$ python3 -q
>>> import numpy as np
>>> np.set_printoptions(suppress=True, linewidth=160)
>>> def rnd(a):
...     return np.round(a, 1) + 0
... 
>>> W0 = np.loadtxt("x.csv", delimiter=",")
>>> W0
array([[28.,  1.,  1.,  3.,  1.,  2.,  0.,  0.,  1.,  3.,  2.,  0.,  1.,  1.,  0.],
       [ 3.,  5.,  2.,  1.,  2.,  3.,  3.,  1.,  0.,  1.,  3.,  0.,  2.,  0.,  2.],
       [ 0.,  1., 26.,  0.,  3.,  3.,  2.,  1.,  3.,  0.,  0.,  1.,  2.,  2.,  1.],
       [ 0.,  3.,  2.,  0.,  3.,  0.,  0.,  2.,  0.,  1.,  0.,  2.,  0.,  3.,  1.],
       [ 3.,  2.,  0.,  1., 13.,  3.,  0.,  3.,  0.,  0.,  2.,  2.,  2.,  2.,  0.],
       [ 2.,  2.,  3.,  3.,  3., 20.,  2.,  2.,  0.,  0.,  1.,  3.,  2.,  3.,  1.],
       [ 2.,  2.,  0.,  3.,  3.,  3.,  8.,  3.,  3.,  0.,  2.,  2.,  2.,  1.,  0.],
       [ 1.,  1.,  0.,  1.,  0.,  0.,  3., 28.,  2.,  1.,  0.,  0.,  3.,  1.,  2.],
       [ 1.,  3.,  0.,  1.,  1.,  2.,  0.,  2., 13.,  1.,  1.,  2.,  1.,  3.,  2.],
       [ 1.,  2.,  1.,  1.,  0.,  0.,  3.,  2.,  3., 17.,  3.,  2.,  3.,  0.,  2.],
       [ 0.,  0.,  2.,  3.,  0.,  3.,  0.,  1.,  0.,  1., 28.,  0.,  0.,  3.,  2.],
       [ 3.,  0.,  1.,  1.,  3.,  3.,  1.,  2.,  2.,  0.,  1., 25.,  2.,  2.,  1.],
       [ 1.,  2.,  1.,  1.,  2.,  3.,  1.,  1.,  2.,  2.,  2.,  2., 18.,  0.,  2.],
       [ 2.,  3.,  3.,  2.,  1.,  2.,  2.,  1.,  3.,  2.,  2.,  1.,  1., 28.,  2.],
       [ 3.,  0.,  2.,  2.,  2.,  3.,  1.,  2.,  0.,  0.,  2.,  2.,  0.,  2.,  2.]])
>>> x = np.array([0, -1, 1, 2, 2, 1, 1, 1, -2, -1, -1, 1, 0, 2, -2])
>>> rhs = W0 @ x
>>> coef, lr = np.zeros(15), 1 / np.linalg.norm(W0, 2) ** 2
>>> for i in range(5):
...     coef -= lr * W0.T @ (W0 @ coef - rhs)
...     if i % 1 == 0: print(i, round(np.linalg.norm(W0 @ coef - rhs), 1))
... 
0 57.1
1 44.3
2 36.3
3 30.9
4 27.0
>>> rnd(coef)
array([ 0.2,  0.1,  0.9,  0.2,  1.1,  1.2,  0.4,  0.8, -0.7, -0.9, -0.8,  1. , -0.1,  1.7, -0.1])
>>> mat = np.load("layer11.npy")
>>> mat
array([[  2,   2,   3,   3,   8],
       [ -1,  -3,  -3,  -3, -12],
       [  2,   2,   3,   3,   8],
       [ -3,   0,   2,   3,   0],
       [ -1,   0,   3,  -2,   0],
       [  2,  -2,   1,  -3,  -8],
       [  1,   0,   2,   3,   0],
       [  3,   3,   3,   0,  12],
       [ -3,   1,   2,  -2,   4],
       [ -2,   3,  -3,   1,  12],
       [ -1,   0,   2,   0,   0],
       [ -3,  -3,   2,  -1, -12],
       [ -2,   2,   1,   3,   8]])
>>> M2 = mat / np.sqrt((mat ** 2).mean(axis=1, keepdims=True))
>>> np.linalg.matrix_rank(M2) == np.linalg.matrix_rank(mat)
np.True_
>>> rnd(np.linalg.norm(M2, axis=1))
array([2.2, 2.2, 2.2, 2.2, 2.2, 2.2, 2.2, 2.2, 2.2, 2.2, 2.2, 2.2, 2.2])
